In [1]: import numpy as np

In [2]: import numpy.linalg as la

In [3]: np.set_printoptions(suppress=True, linewidth=100)

In [4]: E = 2 * np.eye(13) + np.eye(13, k=1)

In [5]: print(E)
[[2. 1. 0. 0. 0. 0. 0. 0. 0. 0. 0. 0. 0.]
 [0. 2. 1. 0. 0. 0. 0. 0. 0. 0. 0. 0. 0.]
 [0. 0. 2. 1. 0. 0. 0. 0. 0. 0. 0. 0. 0.]
 [0. 0. 0. 2. 1. 0. 0. 0. 0. 0. 0. 0. 0.]
 [0. 0. 0. 0. 2. 1. 0. 0. 0. 0. 0. 0. 0.]
 [0. 0. 0. 0. 0. 2. 1. 0. 0. 0. 0. 0. 0.]
 [0. 0. 0. 0. 0. 0. 2. 1. 0. 0. 0. 0. 0.]
 [0. 0. 0. 0. 0. 0. 0. 2. 1. 0. 0. 0. 0.]
 [0. 0. 0. 0. 0. 0. 0. 0. 2. 1. 0. 0. 0.]
 [0. 0. 0. 0. 0. 0. 0. 0. 0. 2. 1. 0. 0.]
 [0. 0. 0. 0. 0. 0. 0. 0. 0. 0. 2. 1. 0.]
 [0. 0. 0. 0. 0. 0. 0. 0. 0. 0. 0. 2. 1.]
 [0. 0. 0. 0. 0. 0. 0. 0. 0. 0. 0. 0. 2.]]

In [6]: print(la.matrix_rank(E - E[0, 0] * np.eye(13)))
12

In [7]: print(np.round(np.sort(la.eigvals(E)), 2))
[2. 2. 2. 2. 2. 2. 2. 2. 2. 2. 2. 2. 2.]

In [8]: print(np.round(np.sort(np.abs(la.eigvals(E))), 2))
[2. 2. 2. 2. 2. 2. 2. 2. 2. 2. 2. 2. 2.]

In [9]: rng = np.random.default_rng(744)

In [10]: labels = rng.permutation(13)

In [11]: print(labels)
[11  5  1  3  8  9  4  6  2 10 12  7  0]

In [12]: Y = E[labels][:, labels]

In [13]: print(np.round(la.det(Y), 2), np.round(la.det(E[labels]), 2))
8192.0 -8192.0

In [14]: print(np.allclose(Y, E))
False

In [15]: Y = la.inv(E)

In [16]: print(round(float(la.slogdet(E)[0]), 2))
1.0

In [17]: W0 = np.loadtxt("data.csv", delimiter=",")

In [18]: print(W0)
[[-2. -6. -9. -6. -4.  3.  6.  7.  7. -4. -6.  3.  2.]
 [-4.  4.  4.  1.  7. -9.  2. -5. -7.  8. -3. -1.  4.]
 [-4. -9. -6.  6.  7.  6.  4.  2. -1.  7. -1. -5. -3.]
 [-3. -6. -8.  5.  9. -9. -4. -4. -6.  9.  6.  4. -2.]
 [-2.  7.  6. -5.  5.  7.  8. -3. -7. -7. -7. -2. -7.]
 [-4. -9. -6.  6.  7.  6.  4.  2. -1.  7. -1. -5. -3.]
 [ 8. -1. -1.  0. -7.  6.  3. -6. -2. -2.  7. -7.  6.]
 [-1.  8. -8.  6. -8. -7.  4.  8. -6. -3.  4.  0. -9.]]

In [19]: left, sv, vt = la.svd(W0)

In [20]: V = vt[:(sv > 1e-8).sum()]

In [21]: x = W0[3] + 2 * W0[2] + rng.integers(2) * np.eye(13)[6]

In [22]: print(x)
[-11. -24. -20.  17.  23.   3.   4.   0.  -8.  23.   4.  -6.  -8.]

In [23]: print(la.matrix_rank(np.vstack([W0, x])))
7

In [24]: print(round(float(la.norm(x - V.T @ V @ x)), 2))
0.0

In [25]: w1 = np.array([[1, -3, -2, 2],
    ...:     [3, -2, -3, -1],
    ...:     [2, -2, 0, 0],
    ...:     [-3, 1, -2, -3],
    ...:     [1, 3, -2, -3],
    ...:     [-3, -1, -2, -2],
    ...:     [2, 3, -1, 2],
    ...:     [2, 3, -2, 2],
    ...:     [0, 1, -1, 1],
    ...:     [-1, 3, -3, 1],
    ...:     [0, -2, 0, 1],
    ...:     [-3, 2, -2, 1],
    ...:     [2, 3, 2, -2]])

In [26]: coef = np.array([2, 0, 1, 0])

In [27]: hid = np.maximum(W0 @ w1 + coef, 0)

In [28]: print(np.round((hid > 0).mean(axis=0), 2))
[0.5  0.62 0.25 0.38]

In [29]: print(hid)
[[ 0. 73. 20. 48.]
 [46. 51.  0.  0.]
 [ 0. 84.  0.  0.]
 [ 0. 65.  0.  0.]
 [41.  0.  0.  0.]
 [ 0. 84.  0.  0.]
 [ 9.  0. 33.  4.]
 [13.  0.  0. 47.]]

In [30]: Z = np.array([[1, 0, 2], [2, 2, 0], [0, 1, 1], [1, 0, 1]])

In [31]: print((hid @ Z).round(6).argmax(axis=1))
[0 0 0 0 2 0 2 2]

In [32]: print(hid @ Z)
[[194. 166.  68.]
 [148. 102.  92.]
 [168. 168.   0.]
 [130. 130.   0.]
 [ 41.   0.  82.]
 [168. 168.   0.]
 [ 13.  33.  55.]
 [ 60.   0.  73.]]

In [33]: Y = np.array([[3, 0, 1],
    ...:     [3, 3, 1],
    ...:     [2, 1, 1],
    ...:     [0, 2, 0],
    ...:     [0, 1, 1],
    ...:     [2, 1, 0],
    ...:     [3, 1, 1],
    ...:     [3, 1, 2],
    ...:     [1, 0, 3],
    ...:     [0, 2, 2],
    ...:     [2, 2, 3],
    ...:     [2, 1, 3],
    ...:     [2, 2, 2]])

In [34]: print(la.matrix_rank(np.vstack([W0, Y.T])))
10

In [35]: print(np.einsum("ij,ij->i", W0, W0))
[381. 347. 359. 501. 461. 359. 338. 500.]

In [36]: print(Y.T @ W0.T)
[[  8. -26. -40. -75.  17. -40.  32.  11.]
 [-40.  30.  -1.   6. -10.  -1.   7.   9.]
 [  7.  -6. -17.   6. -58. -17.  -8. -19.]]

In [37]: print(W0 @ Y)
[[  8. -40.   7.]
 [-26.  30.  -6.]
 [-40.  -1. -17.]
 [-75.   6.   6.]
 [ 17. -10. -58.]
 [-40.  -1. -17.]
 [ 32.   7.  -8.]
 [ 11.   9. -19.]]

In [38]: x = np.array([3, 7, 8, 2, 0, 1, 1, 9, 9, 9, 0, 8, 6])

In [39]: print(la.norm(W0 @ x) <= la.norm(W0, 2) * la.norm(x) + 1e-9)
True

In [40]: print(W0 * x)
[[ -6. -42. -72. -12.  -0.   3.   6.  63.  63. -36.  -0.  24.  12.]
 [-12.  28.  32.   2.   0.  -9.   2. -45. -63.  72.  -0.  -8.  24.]
 [-12. -63. -48.  12.   0.   6.   4.  18.  -9.  63.  -0. -40. -18.]
 [ -9. -42. -64.  10.   0.  -9.  -4. -36. -54.  81.   0.  32. -12.]
 [ -6.  49.  48. -10.   0.   7.   8. -27. -63. -63.  -0. -16. -42.]
 [-12. -63. -48.  12.   0.   6.   4.  18.  -9.  63.  -0. -40. -18.]
 [ 24.  -7.  -8.   0.  -0.   6.   3. -54. -18. -18.   0. -56.  36.]
 [ -3.  56. -64.  12.  -0.  -7.   4.  72. -54. -27.   0.   0. -54.]]

In [41]: print(np.sign((W0 @ x).round(6)))
[ 1.  1. -1. -1. -1. -1. -1. -1.]

In [42]: print(W0 @ x)
[   3.   23.  -87. -107. -115.  -87.  -92.  -65.]

In [43]: print(W0 @ np.eye(13)[2])
[-9.  4. -6. -8.  6. -6. -1. -8.]

In [44]: print(np.einsum("ij,j->i", W0, x))
[   3.   23.  -87. -107. -115.  -87.  -92.  -65.]

In [45]: print(W0 @ (2 * x))
[   6.   46. -174. -214. -230. -174. -184. -130.]

In [46]: left, sv, vt = la.svd(W0)

In [47]: print(sv.round(2) + 0)
[31.35 26.02 23.56 22.1  18.48 10.83  9.12  0.  ]

In [48]: Y = left[:, :7] @ np.diag(sv[:7]) @ vt[:7]

In [49]: print(round(np.abs(W0 - Y).max(), 2))
0.0

In [50]: print(la.matrix_rank(W0, rtol=0.05))
7

In [51]: print(round(float(la.norm(W0 - Y, 2)), 2), round(float(sv[7]), 2))
0.0 0.0

In [52]: F = np.load("mat.npy")

In [53]: print(F)
[[447 351 294 286 236 196 392]
 [351 398 280 270 202 230 300]
 [294 280 299 224 226 155 297]
 [286 270 224 270 170 200 262]
 [236 202 226 170 199  86 244]
 [196 230 155 200  86 225 168]
 [392 300 297 262 244 168 410]]

In [54]: vals, V = la.eigh(F)

In [55]: x = np.array([0, 1, 2, 2, -2, 0, -1])

In [56]: print(np.abs(F).sum(axis=1).max(), np.round(np.abs(vals).max(), 2))
2202 1835.04

In [57]: print(np.round(la.eigvalsh(F[1:, 1:]), 2))
[   7.76   31.17   49.01   74.65  190.63 1447.78]

In [58]: print(round(float(x @ F @ x / (x @ x)), 2), np.round(vals[0], 2), round(vals[-1], 2))
145.43 7.69 1835.04

In [59]: print(x @ F @ x)
2036

In [60]: Q, V = la.qr(F[:, :4])[0], la.qr(F[:, 4:])[0]

In [61]: sv = la.svd(Q.T @ V, compute_uv=False)

In [62]: print((sv > 0.9).sum())
2

In [63]: Y = np.array([[-1, 0], [-3, 0], [2, -3], [-1, 2], [-3, 1], [-1, -3], [1, -2]])

In [64]: print(np.einsum("ij->j", F))
[2202 2031 1775 1682 1363 1260 2073]

In [65]: print(np.einsum("ik,kj->ij", F, Y))
[[-1710 -1446]
 [-1791 -1388]
 [-1296 -1282]
 [-1366 -1086]
 [ -999  -885]
 [-1091  -990]
 [-1450 -1447]]

In [66]: print(la.matrix_rank(F @ Y))
2

In [67]: print(la.matrix_rank(np.vstack([F, Y.T])))
7

In [68]: print(Y.T @ F.T)
[[-1710 -1791 -1296 -1366  -999 -1091 -1450]
 [-1446 -1388 -1282 -1086  -885  -990 -1447]]

In [69]: J = np.load("w.npy")

In [70]: print(J)
[[-2. -2.  0.  0.  0.  0.  0.  0.  0.  0.]
 [-2.  3. -2.  0.  0.  0.  0.  0.  0.  0.]
 [ 0. -2. -1. -2.  0.  0.  0.  0.  0.  0.]
 [ 0.  0. -2.  2. -2.  0.  0.  0.  0.  0.]
 [ 0.  0.  0. -2. -1. -2.  0.  0.  0.  0.]
 [ 0.  0.  0.  0. -2. -3. -2.  0.  0.  0.]
 [ 0.  0.  0.  0.  0. -2. -3. -2.  0.  0.]
 [ 0.  0.  0.  0.  0.  0. -2.  1. -2.  0.]
 [ 0.  0.  0.  0.  0.  0.  0. -2. -1. -2.]
 [ 0.  0.  0.  0.  0.  0.  0.  0. -2. -3.]]

In [71]: vals, V = la.eigh(J)

In [72]: print((vals > 1e-8).sum(), (vals < -1e-8).sum())
4 6

In [73]: print(np.round(la.eigvalsh(J @ J), 2))
[ 0.02  0.51  3.85  8.11  8.76 11.36 11.39 19.94 22.1  33.96]

In [74]: print(np.round(V.T @ V, 2) + 0)
[[1. 0. 0. 0. 0. 0. 0. 0. 0. 0.]
 [0. 1. 0. 0. 0. 0. 0. 0. 0. 0.]
 [0. 0. 1. 0. 0. 0. 0. 0. 0. 0.]
 [0. 0. 0. 1. 0. 0. 0. 0. 0. 0.]
 [0. 0. 0. 0. 1. 0. 0. 0. 0. 0.]
 [0. 0. 0. 0. 0. 1. 0. 0. 0. 0.]
 [0. 0. 0. 0. 0. 0. 1. 0. 0. 0.]
 [0. 0. 0. 0. 0. 0. 0. 1. 0. 0.]
 [0. 0. 0. 0. 0. 0. 0. 0. 1. 0.]
 [0. 0. 0. 0. 0. 0. 0. 0. 0. 1.]]

In [75]: print(np.round(V @ np.diag(vals) @ V.T, 2) + 0)
[[-2. -2.  0.  0.  0.  0.  0.  0.  0.  0.]
 [-2.  3. -2.  0.  0.  0.  0.  0.  0.  0.]
 [ 0. -2. -1. -2.  0.  0.  0.  0.  0.  0.]
 [ 0.  0. -2.  2. -2.  0.  0.  0.  0.  0.]
 [ 0.  0.  0. -2. -1. -2.  0.  0.  0.  0.]
 [ 0.  0.  0.  0. -2. -3. -2.  0.  0.  0.]
 [ 0.  0.  0.  0.  0. -2. -3. -2.  0.  0.]
 [ 0.  0.  0.  0.  0.  0. -2.  1. -2.  0.]
 [ 0.  0.  0.  0.  0.  0.  0. -2. -1. -2.]
 [ 0.  0.  0.  0.  0.  0.  0.  0. -2. -3.]]

In [76]: labels = rng.permutation(10)

In [77]: Y = J[:, labels] * rng.choice([-1, 1], 10)

In [78]: print(Y)
[[-0. -0.  0. -0.  0. -0.  0.  0. -2.  2.]
 [ 2. -0.  0. -0.  0. -0.  0.  0. -2. -3.]
 [ 1. -0.  0. -0.  0. -0. -2.  0.  0.  2.]
 [ 2. -0.  0. -0.  0.  2.  2.  0.  0. -0.]
 [-0. -0. -2. -0.  0.  1. -2.  0.  0. -0.]
 [-0. -0. -3. -0. -2.  2.  0.  0.  0. -0.]
 [-0. -0. -2.  2. -3. -0.  0.  0.  0. -0.]
 [-0. -0.  0. -1. -2. -0.  0. -2.  0. -0.]
 [-0.  2.  0.  2.  0. -0.  0. -1.  0. -0.]
 [-0.  3.  0. -0.  0. -0.  0. -2.  0. -0.]]

In [79]: left, _, vt = la.svd(J.T @ Y)

In [80]: print(labels)
[2 9 5 7 6 4 3 8 0 1]

In [81]: print(np.round(la.lstsq(J, Y)[0], 2) + 0)
[[ 0.  0.  0.  0.  0.  0.  0.  0.  1.  0.]
 [ 0.  0.  0.  0.  0.  0.  0.  0.  0. -1.]
 [-1.  0.  0.  0.  0.  0.  0.  0.  0.  0.]
 [ 0.  0.  0.  0.  0.  0.  1.  0.  0.  0.]
 [ 0.  0.  0.  0.  0. -1.  0.  0.  0.  0.]
 [ 0.  0.  1.  0.  0.  0.  0.  0.  0.  0.]
 [ 0.  0.  0.  0.  1.  0.  0.  0.  0.  0.]
 [ 0.  0.  0. -1.  0.  0.  0.  0.  0.  0.]
 [ 0.  0.  0.  0.  0.  0.  0.  1.  0.  0.]
 [ 0. -1.  0.  0.  0.  0.  0.  0.  0.  0.]]

In [82]: print(np.round(left @ vt, 2) + 0)
[[ 0.  0.  0.  0.  0.  0.  0.  0.  1.  0.]
 [ 0.  0.  0.  0.  0.  0.  0.  0.  0. -1.]
 [-1.  0.  0.  0.  0.  0.  0.  0.  0.  0.]
 [ 0.  0.  0.  0.  0.  0.  1.  0.  0.  0.]
 [ 0.  0.  0.  0.  0. -1.  0.  0.  0.  0.]
 [ 0.  0.  1.  0.  0.  0.  0.  0.  0.  0.]
 [ 0.  0.  0.  0.  1.  0.  0.  0.  0.  0.]
 [ 0.  0.  0. -1.  0.  0.  0.  0.  0.  0.]
 [ 0.  0.  0.  0.  0.  0.  0.  1.  0.  0.]
 [ 0. -1.  0.  0.  0.  0.  0.  0.  0.  0.]]
